$ ipython --no-banner

In [1]: import numpy as np

In [2]: from numpy import linalg as LA

In [3]: np.set_printoptions(precision=1, suppress=True, linewidth=140)

In [4]: J = np.array([[1.3, 0.4, -0.3], [0.3, -0.9, -1.0]])

In [5]: Uu, sv = LA.svd(J)
ValueError: too many values to unpack (expected 2)


In [6]: Uu, sv, VT = LA.svd(J, full_matrices=False)

In [7]: np.abs(VT[0])
Out[7]: array([0.8, 0.2, 0.6])

In [8]: sv
Out[8]: array([1.5, 1.3])

In [9]: (sv > 1e-8).sum()
Out[9]: np.int64(2)

In [10]: sv / sv[0]
Out[10]: array([1. , 0.8])

In [11]: np.allclose(Uu * sv @ VT, J)
Out[11]: True

In [12]: Uu.shape, sv.shape, VT.shape
Out[12]: ((2, 2), (2,), (2, 3))

In [13]: J @ J
ValueError: matmul: Input operand 1 has a mismatch in its core dimension 0, with gufunc signature (n?,k),(k,m?)->(n?,m?) (size 2 is different from 3)


In [14]: cov = J.T @ J

In [15]: np.diag(cov)
Out[15]: array([1.8, 1. , 1.1])

In [16]: cov
Out[16]: 
array([[ 1.8,  0.2, -0.7],
       [ 0.2,  1. ,  0.8],
       [-0.7,  0.8,  1.1]])

In [17]: print(LA.matrix_rank(cov))
2

In [18]: np.round(LA.eigvalsh(cov)[::-1], 1) + 0
Out[18]: array([2.3, 1.6, 0. ])

In [19]: (J @ J.T).shape
Out[19]: (2, 2)

In [20]: t3 = np.stack([J, 4 * J, J[::-1]])

In [21]: print((t3 @ J.T).shape)
(3, 2, 2)

In [22]: LA.norm(t3, axis=(1, 2))
Out[22]: array([2. , 7.8, 2. ])

In [23]: print(LA.matrix_rank(t3))
[2 2 2]

In [24]: B = J / LA.norm(J, axis=1)
ValueError: operands could not be broadcast together with shapes (2,3) (2,) 


In [25]: B = J / LA.norm(J, axis=1, keepdims=True)

In [26]: cov = B @ B.T

In [27]: cov[1]
Out[27]: array([0.2, 1. ])

In [28]: (cov - 2 * np.eye(2)).round(6).argmax(axis=1)
Out[28]: array([1, 0])

In [29]: print((np.abs(cov) > 0.9).astype(int))
[[1 0]
 [0 1]]

In [30]: LA.norm(B, axis=1)
Out[30]: array([1., 1.])

In [31]: E = np.load("dump.npy")

In [32]: E
Out[32]: 
array([[1. , 0. , 0. ],
       [0.5, 0.5, 0. ],
       [0. , 0. , 1. ]])

In [33]: # 2 groups of indices that never mix

In [34]: LA.eigvals(E)
Out[34]: array([0.5, 1. , 1. ])

In [35]: round(float(LA.det(2 * E)), 1), round(float(LA.det(E)), 1)
Out[35]: (4.0, 0.5)

In [36]: np.round(LA.eigvals(E).sum().real, 1)
Out[36]: np.float64(2.5)

In [37]: np.kron(np.eye(2, dtype=int), E)
Out[37]: 
array([[1. , 0. , 0. , 0. , 0. , 0. ],
       [0.5, 0.5, 0. , 0. , 0. , 0. ],
       [0. , 0. , 1. , 0. , 0. , 0. ],
       [0. , 0. , 0. , 1. , 0. , 0. ],
       [0. , 0. , 0. , 0.5, 0.5, 0. ],
       [0. , 0. , 0. , 0. , 0. , 1. ]])

In [38]: np.round(np.einsum("ij,ji->", E, E), 1)
Out[38]: np.float64(2.2)

In [39]: np.poly(E)
Out[39]: array([ 1. , -2.5,  2. , -0.5])

In [40]: m1 = np.load("w.npy")

In [41]: m1
Out[41]: 
array([[-1.,  0.,  2.],
       [-2., -3., -2.],
       [ 0.,  0., -3.]])

In [42]: f = np.array([-4, -5, -5])

In [43]: B = m1 + np.outer(f, np.eye(3)[1])

In [44]: B
Out[44]: 
array([[-1., -4.,  2.],
       [-2., -8., -2.],
       [ 0., -5., -3.]])

In [45]: round(LA.det(B) / LA.det(m1), 1), round(1 + LA.solve(m1, f)[1], 1)
Out[45]: (np.float64(-3.3), np.float64(-3.3))

In [46]: feats = np.load("a.npy")

In [47]: print(feats)
[[ 1 -2  4 -8]
 [ 1 -1  1 -1]
 [ 1  0  0  0]
 [ 1  1  1  1]
 [ 1  2  4  8]
 [ 1  3  9 27]
 [ 1  4 16 64]]

In [48]: Uu, sv, VT = LA.svd(feats)

In [49]: print(np.argmax(sv[:-1] / (sv[1:] + 1e-6)) + 1)
1

In [50]: B = Uu[:, :1] @ np.diag(sv[:1]) @ VT[:1]

In [51]: print(LA.matrix_rank(B))
1

In [52]: LA.matrix_rank(feats, rtol=0.05)
Out[52]: np.int64(2)

In [53]: print(B.round(1) + 0)
[[-0.1 -0.5 -1.7 -6.6]
 [ 0.  -0.1 -0.2 -0.7]
 [ 0.   0.   0.   0. ]
 [ 0.   0.1  0.3  1.3]
 [ 0.2  0.6  2.2  8.6]
 [ 0.5  2.1  7.1 27.6]
 [ 1.2  4.8 16.5 63.8]]

In [54]: round(LA.norm(feats - B) / LA.norm(feats), 1)
Out[54]: np.float64(0.1)

In [55]: B = np.c_[feats[:, :1] @ np.array([[-3]]), np.array([-1, 2, -1, 0, -2, -1, -1])]

In [56]: B
Out[56]: 
array([[-3, -1],
       [-3,  2],
       [-3, -1],
       [-3,  0],
       [-3, -2],
       [-3, -1],
       [-3, -1]])

In [57]: LA.norm(LA.qr(feats)[0].T @ B, axis=0) ** 2 / ((B ** 2).sum(axis=0) + 1e-12)
Out[57]: array([1. , 0.6])

In [58]: np.round(LA.lstsq(feats, B[:, 0])[0], 1) + 0
Out[58]: array([-3.,  0.,  0.,  0.])

In [59]: LA.matrix_rank(B)
Out[59]: np.int64(2)

In [60]: P = B @ LA.solve(B.T @ B, B.T)

In [61]: P.round(1) + 0
Out[61]: 
array([[ 0.2,  0. ,  0.2,  0.1,  0.2,  0.2,  0.2],
       [ 0. ,  0.8,  0. ,  0.3, -0.2,  0. ,  0. ],
       [ 0.2,  0. ,  0.2,  0.1,  0.2,  0.2,  0.2],
       [ 0.1,  0.3,  0.1,  0.2,  0.1,  0.1,  0.1],
       [ 0.2, -0.2,  0.2,  0.1,  0.4,  0.2,  0.2],
       [ 0.2,  0. ,  0.2,  0.1,  0.2,  0.2,  0.2],
       [ 0.2,  0. ,  0.2,  0.1,  0.2,  0.2,  0.2]])

In [62]: np.round(LA.eigvalsh(P), 1) + 0
Out[62]: array([0., 0., 0., 0., 0., 1., 1.])

In [63]: np.diag(P)
Out[63]: array([0.2, 0.8, 0.2, 0.2, 0.4, 0.2, 0.2])

In [64]: F = np.tril(np.array([[-1, 2, -1, -1, -1, 1, 0, 2],
    ...:     [0, -2, 0, 2, 1, 0, 2, 0],
    ...:     [2, 0, -2, 1, -2, 1, -2, -2],
    ...:     [-2, 1, -2, -2, 0, 0, 0, -1],
    ...:     [-2, 2, 1, -2, 2, 0, -2, 1],
    ...:     [1, 2, -1, 2, 0, 2, 2, 1],
    ...:     [2, -1, -1, -2, 1, 1, -2, 1],
    ...:     [-2, 2, 0, 1, 1, -1, 2, -2]]), -1) + np.eye(8, dtype=int)

In [65]: F
Out[65]: 
array([[ 1,  0,  0,  0,  0,  0,  0,  0],
       [ 0,  1,  0,  0,  0,  0,  0,  0],
       [ 2,  0,  1,  0,  0,  0,  0,  0],
       [-2,  1, -2,  1,  0,  0,  0,  0],
       [-2,  2,  1, -2,  1,  0,  0,  0],
       [ 1,  2, -1,  2,  0,  1,  0,  0],
       [ 2, -1, -1, -2,  1,  1,  1,  0],
       [-2,  2,  0,  1,  1, -1,  2,  1]])

In [66]: # triangular: eigenvalues sit on the diagonal

In [67]: print(LA.matrix_rank(F - F[0, 0] * np.eye(8)))
6

In [68]: F @ F
Out[68]: 
array([[ 1,  0,  0,  0,  0,  0,  0,  0],
       [ 0,  1,  0,  0,  0,  0,  0,  0],
       [ 4,  0,  1,  0,  0,  0,  0,  0],
       [-8,  2, -4,  1,  0,  0,  0,  0],
       [ 2,  2,  6, -4,  1,  0,  0,  0],
       [-4,  6, -6,  4,  0,  1,  0,  0],
       [ 5,  0,  2, -4,  2,  2,  1,  0],
       [-5,  3, -2, -6,  4,  0,  4,  1]])

In [69]: q, Rm = LA.qr(F)

In [70]: q.round(1) + 0
Out[70]: 
array([[-0.2, -0.1,  0. ,  0. ,  0. ,  0.5, -0.4,  0.7],
       [ 0. , -0.3,  0. ,  0.1, -0.3,  0.5,  0.7, -0.1],
       [-0.4, -0.3, -0.3, -0.1,  0.1,  0.3, -0.4, -0.6],
       [ 0.4,  0. ,  0.7,  0. , -0.2,  0.3, -0.4, -0.3],
       [ 0.4, -0.3, -0.4,  0.6, -0.2, -0.2, -0.2,  0. ],
       [-0.2, -0.8,  0.3, -0.2, -0.1, -0.4,  0. ,  0.1],
       [-0.4,  0. ,  0.4,  0.7,  0.4,  0. ,  0.1, -0.1],
       [ 0.4, -0.3, -0.1, -0.1,  0.8,  0.2,  0.1,  0. ]])

In [71]: Rm.round(1) + 0
Out[71]: 
array([[-4.7,  2.1, -0.2,  0.4,  0.4, -1.1,  0.4,  0.4],
       [ 0. , -3.2,  0.2, -1.3, -0.6, -0.4, -0.6, -0.3],
       [ 0. ,  0. , -2.8,  1.3, -0.1,  0.8,  0.3, -0.1],
       [ 0. ,  0. ,  0. , -3.2,  1.2,  0.6,  0.4, -0.1],
       [ 0. ,  0. ,  0. ,  0. ,  1. , -0.5,  2. ,  0.8],
       [ 0. ,  0. ,  0. ,  0. ,  0. , -0.7,  0.4,  0.2],
       [ 0. ,  0. ,  0. ,  0. ,  0. ,  0. ,  0.3,  0.1],
       [ 0. ,  0. ,  0. ,  0. ,  0. ,  0. ,  0. ,  0. ]])

In [72]: np.allclose(Rm.T @ Rm, F.T @ F)
Out[72]: True

In [73]: q.shape, Rm.shape
Out[73]: ((8, 8), (8, 8))

In [74]: q, vecs = LA.qr(F[:, :2])[0], LA.qr(F[:, 2:])[0]

In [75]: sv = LA.svd(q.T @ vecs, compute_uv=False)

In [76]: sv
Out[76]: array([1. , 0.9])

In [77]: print(np.degrees(np.arccos(sv.clip(0, 1))))
[10.7 20.8]

In [78]: W0 = np.array([[1, -2, -10, -1, -3, 1, 0],
    ...:     [2, -1, -5, 0, 2, -3, -2],
    ...:     [3, 2, 10, 0, -3, 3, -1],
    ...:     [3, -2, -10, 0, -3, 3, 1]])

In [79]: rng = np.random.default_rng(86)

In [80]: B = W0 + rng.integers(-2, 3, (4, 3)) @ rng.integers(-2, 3, (3, 7))

In [81]: B
Out[81]: 
array([[ -4,   5, -18,  -7,   4,  -3,   7],
       [  8,  -8,   4,   2,  -2,   2,  -6],
       [  8,  -1,  14,  -2,  -2,   3,   0],
       [  5,  -5,  -7,   4,  -7,   4,  -3]])

In [82]: np.round(LA.svd(B - W0, compute_uv=False), 1) + 0
Out[82]: array([24. ,  7.8,  2.3,  0. ])
